$ ipython --no-banner

In [1]: import numpy as np

In [2]: from numpy import linalg as LA

In [3]: np.set_printoptions(precision=1, suppress=True, linewidth=160, sign=" ")

In [4]: arr = np.load("mat.npy")

In [5]: arr
Out[5]: 
array([[   3,    1,    0,    1],
       [   4,    5,    3,    5],
       [   4,   10,    8,    5],
       [   4,   10,   11,    7],
       [   4,   14,   15,   10],
       [   6,   14,   19,   15],
       [  10,   18,   21,   20],
       [  11,   22,   23,   22],
       [  15,   24,   27,   24],
       [  17,   28,   31,   27],
       [  19,   30,   32,   32],
       [  19,   31,   33,   37],
       [  23,   33,   35,   42],
       [  23,   34,   40,   42],
       [  27,   37,   40,   47],
       [  32,   37,   44,   50],
       [  32,   41,   46,   54],
       [  32,   46,   47,   55],
       [  32,   48,   48,   58],
       [  34,   51,   49,   61],
       [  38,   52,   52,   62],
       [  39,   52,   56,   65],
       [  44,   57,   61,   70],
       [  49,   62,   63,   73],
       [  51,   67,   67,   73],
       [  51,   70,   71,   75],
       [  52,   75,   71,   79],
       [  53,   80,   76,   84],
       [  58,   84,   79,   89],
       [  58,   84,   82,   89],
       [  58,   85,   83,   93],
       [  63,   89,   83,   94],
       [  64,   94,   83,   99],
       [  66,   96,   88,  104],
       [  71,  100,   92,  104],
       [  72,  103,   95,  108],
       [  73,  105,   99,  109]])

In [6]: dist = LA.norm(arr[:, None] - arr[None], axis=-1)

In [7]: print(LA.matrix_rank(dist ** 2))
6

In [8]: (dist + 1e9 * np.eye(37)).round(6).argmin(axis=1)
Out[8]: 
array([  1,   0,   3,   2,   3,   4,   7,   6,   7,  10,  11,  10,  13,  12,  13,  16,  17,  18,  17,  18,  21,  20,  23,  24,  25,  24,  25,  28,  29,  28,
        29,  30,  31,  34,  35,  36,  35])

In [9]: dist.mean(axis=1).argmax()
Out[9]: np.int64(36)

In [10]: dist.shape
Out[10]: (37, 37)

In [11]: np.unravel_index(dist.round(6).argmax(), dist.shape)
Out[11]: (np.int64(0), np.int64(36))

In [12]: dist[11].round(6).argsort(kind="stable")[:4]
Out[12]: array([ 11,  10,  12,  13])
